$ python -q
>>> import numpy as np
>>> from numpy import linalg as LA
>>> np.set_printoptions(precision=2, suppress=True, linewidth=100)
>>> Y = np.array([[3, 2], [0, 1]])
>>> Z = np.array([[4, 0, 0], [1, -5, -3], [-4, 3, 2]])
>>> M = np.kron(Y, Z)
>>> print(M)
[[ 12   0   0   8   0   0]
 [  3 -15  -9   2 -10  -6]
 [-12   9   6  -8   6   4]
 [  0   0   0   4   0   0]
 [  0   0   0   1  -5  -3]
 [  0   0   0  -4   3   2]]
>>> Y = LA.inv(M)
>>> print(np.allclose(Y, M.T))
False
>>> print(np.round(LA.inv(Y), 2) + 0)
[[ 12.   0.   0.   8.   0.   0.]
 [  3. -15.  -9.   2. -10.  -6.]
 [-12.   9.   6.  -8.   6.   4.]
 [  0.   0.   0.   4.   0.   0.]
 [  0.   0.   0.   1.  -5.  -3.]
 [  0.   0.   0.  -4.   3.   2.]]
>>> print(Y)
[[ 0.08  0.    0.   -0.17  0.    0.  ]
 [-0.83 -0.67 -1.    1.67  1.33  2.  ]
 [ 1.42  1.    1.67 -2.83 -2.   -3.33]
 [ 0.    0.    0.    0.25  0.    0.  ]
 [-0.   -0.   -0.   -2.5  -2.   -3.  ]
 [ 0.    0.    0.    4.25  3.    5.  ]]
>>> print(np.round(LA.norm(M[3], 1), 2), round(float(LA.norm(M[3], np.inf)), 2))
4.0 4.0
>>> print(LA.norm(M, axis=1).argmax())
1
>>> print(np.round(LA.norm(M, 1), 2), round(LA.norm(M, np.inf), 2))
27.0 45.0
>>> mat = np.loadtxt("test17.csv", delimiter=",")
>>> print(mat)
[[207.   9.  93. 135.  57.   6. -36.  45. -57.]
 [  9.  85.  28.  33. -46.  45.  32.  50.   4.]
 [ 93.  28. 100.  53. -25.  26. -70.  19. -69.]
 [135.  33.  53. 238. -47.  81.  64.  37. -42.]
 [ 57. -46. -25. -47. 187.  30.  75.  38.  64.]
 [  6.  45.  26.  81.  30. 203. 173.  49.  28.]
 [-36.  32. -70.  64.  75. 173. 274.  16.  82.]
 [ 45.  50.  19.  37.  38.  49.  16. 156.  76.]
 [-57.   4. -69. -42.  64.  28.  82.  76. 107.]]
>>> # symmetric, so the eigenvalues are real
>>> U, sigma, vt = LA.svd(mat)
>>> print(np.argmax(sigma[:-1] / (sigma[1:] + 1e-6)) + 1)
6
>>> Y = U[:, :6] @ np.diag(sigma[:6]) @ vt[:6]
>>> print(LA.matrix_rank(Y))
6
>>> print(Y)
[[207.   9.  93. 135.  57.   6. -36.  45. -57.]
 [  9.  85.  28.  33. -46.  45.  32.  50.   4.]
 [ 93.  28. 100.  53. -25.  26. -70.  19. -69.]
 [135.  33.  53. 238. -47.  81.  64.  37. -42.]
 [ 57. -46. -25. -47. 187.  30.  75.  38.  64.]
 [  6.  45.  26.  81.  30. 203. 173.  49.  28.]
 [-36.  32. -70.  64.  75. 173. 274.  16.  82.]
 [ 45.  50.  19.  37.  38.  49.  16. 156.  76.]
 [-57.   4. -69. -42.  64.  28.  82.  76. 107.]]
>>> print(round(float(LA.norm(mat - Y) / LA.norm(mat)), 2))
0.0
>>> print(np.trace(mat))
1557.0
>>> rk = LA.matrix_rank(mat)
>>> print(rk)
6
>>> N = LA.svd(mat)[2][rk:].T
>>> print([int(LA.matrix_rank(mat[:, :j + 1])) for j in range(9)])
[1, 2, 3, 4, 5, 6, 6, 6, 6]
>>> print(LA.matrix_rank(mat.T @ mat), LA.matrix_rank(mat @ mat.T))
6 6
>>> print(np.allclose(mat @ N, 0))
True
>>> print([int(LA.matrix_rank(np.delete(mat, i, axis=0))) for i in range(9)])
[6, 6, 6, 6, 6, 6, 6, 6, 6]
>>> print([int(LA.matrix_rank(mat[:i])) for i in range(1, len(mat) + 1)])
[1, 2, 3, 4, 5, 6, 6, 6, 6]
>>> print(N.shape)
(9, 3)
>>> J = np.load("case3.npy")
>>> print(J)
[[ 0.   -0.73 -0.11 -0.1  -0.18 -0.21 -0.6  -0.07]
 [ 0.45 -0.07 -0.52  0.43  0.42  0.32 -0.11 -0.21]
 [-0.23  0.11 -0.36 -0.48  0.58 -0.46  0.02 -0.15]
 [ 0.48  0.34  0.05 -0.41  0.05  0.12 -0.47  0.49]
 [-0.37 -0.06 -0.67 -0.15 -0.3   0.33  0.14  0.42]
 [ 0.45 -0.42 -0.01 -0.02  0.06 -0.34  0.55  0.44]
 [ 0.14  0.4  -0.34  0.35 -0.43 -0.62 -0.13 -0.02]
 [-0.4  -0.01  0.15  0.51  0.41 -0.14 -0.24  0.56]]
>>> W = np.array([[-1, -1, 2, -2, 2, 2],
...     [-2, 3, 3, -1, 0, 1],
...     [2, -2, 3, 1, -3, -2],
...     [2, 2, 0, -3, -3, -2],
...     [2, -2, 2, 0, -3, -2],
...     [3, 2, 2, 3, 0, -2],
...     [1, 3, -1, 0, 3, 3],
...     [0, 0, 2, 2, -3, -1]])
>>> c = np.array([2, 0, 2, 0, 1, 0])
>>> act = np.maximum(J @ W + c, 0)
>>> print(LA.matrix_rank(act))
6
>>> print((act > 0).mean(axis=0))
[0.88 0.38 0.75 0.5  0.75 0.5 ]
>>> Z = np.array([[3, 2, 0], [0, 1, 1], [0, 3, 1], [1, 3, 2], [2, 0, 0], [3, 2, 1]])
>>> print(W @ Z)
[[ 5  1 -1]
 [-4  7  5]
 [-5 10  1]
 [-9 -7 -6]
 [-6  4 -2]
 [ 6 19  8]
 [18  8  5]
 [-7 10  5]]
>>> Y = LA.inv(J)
>>> print(Y.round(2) + 0)
[[ 0.    0.45 -0.23  0.48 -0.37  0.45  0.14 -0.4 ]
 [-0.73 -0.07  0.11  0.34 -0.06 -0.42  0.4  -0.01]
 [-0.11 -0.52 -0.36  0.05 -0.67 -0.01 -0.34  0.15]
 [-0.1   0.43 -0.48 -0.41 -0.15 -0.02  0.35  0.51]
 [-0.18  0.42  0.58  0.05 -0.3   0.06 -0.43  0.41]
 [-0.21  0.32 -0.46  0.12  0.33 -0.34 -0.62 -0.14]
 [-0.6  -0.11  0.02 -0.47  0.14  0.55 -0.13 -0.24]
 [-0.07 -0.21 -0.15  0.49  0.42  0.44 -0.02  0.56]]
>>> print(np.round(J @ Y, 2) + 0)
[[1. 0. 0. 0. 0. 0. 0. 0.]
 [0. 1. 0. 0. 0. 0. 0. 0.]
 [0. 0. 1. 0. 0. 0. 0. 0.]
 [0. 0. 0. 1. 0. 0. 0. 0.]
 [0. 0. 0. 0. 1. 0. 0. 0.]
 [0. 0. 0. 0. 0. 1. 0. 0.]
 [0. 0. 0. 0. 0. 0. 1. 0.]
 [0. 0. 0. 0. 0. 0. 0. 1.]]
>>> print((np.abs(Y) > 1e-9).astype(int))
[[0 1 1 1 1 1 1 1]
 [1 1 1 1 1 1 1 1]
 [1 1 1 1 1 1 1 1]
 [1 1 1 1 1 1 1 1]
 [1 1 1 1 1 1 1 1]
 [1 1 1 1 1 1 1 1]
 [1 1 1 1 1 1 1 1]
 [1 1 1 1 1 1 1 1]]
>>> print(mat @ LA.pinv(mat) @ mat)
[[207.   9.  93. 135.  57.   6. -36.  45. -57.]
 [  9.  85.  28.  33. -46.  45.  32.  50.   4.]
 [ 93.  28. 100.  53. -25.  26. -70.  19. -69.]
 [135.  33.  53. 238. -47.  81.  64.  37. -42.]
 [ 57. -46. -25. -47. 187.  30.  75.  38.  64.]
 [  6.  45.  26.  81.  30. 203. 173.  49.  28.]
 [-36.  32. -70.  64.  75. 173. 274.  16.  82.]
 [ 45.  50.  19.  37.  38.  49.  16. 156.  76.]
 [-57.   4. -69. -42.  64.  28.  82.  76. 107.]]
>>> print(np.allclose(mat[:-1].T @ LA.lstsq(mat[:-1].T, mat[-1])[0], mat[-1]))
True
>>> K = np.load("layer6.npy")
>>> print(K)
[[1.   0.9  0.81 0.73 0.66 0.59 0.53]
 [0.9  1.   0.9  0.81 0.73 0.66 0.59]
 [0.81 0.9  1.   0.9  0.81 0.73 0.66]
 [0.73 0.81 0.9  1.   0.9  0.81 0.73]
 [0.66 0.73 0.81 0.9  1.   0.9  0.81]
 [0.59 0.66 0.73 0.81 0.9  1.   0.9 ]
 [0.53 0.59 0.66 0.73 0.81 0.9  1.  ]]
>>> Y = K / np.sqrt((K ** 2).mean(axis=1, keepdims=True))
>>> print(LA.matrix_rank(Y) == LA.matrix_rank(K))
True
>>> print(K - K.mean(axis=1, keepdims=True))
[[ 0.25  0.15  0.06 -0.02 -0.09 -0.16 -0.22]
 [ 0.1   0.2   0.1   0.01 -0.07 -0.14 -0.21]
 [-0.02  0.07  0.17  0.07 -0.02 -0.1  -0.17]
 [-0.11 -0.03  0.06  0.16  0.06 -0.03 -0.11]
 [-0.17 -0.1  -0.02  0.07  0.17  0.07 -0.02]
 [-0.21 -0.14 -0.07  0.01  0.1   0.2   0.1 ]
 [-0.22 -0.16 -0.09 -0.02  0.06  0.15  0.25]]
>>> print(LA.matrix_rank(K - K.mean(axis=1, keepdims=True)))
6
>>> print(LA.norm(Y, axis=1))
[2.65 2.65 2.65 2.65 2.65 2.65 2.65]
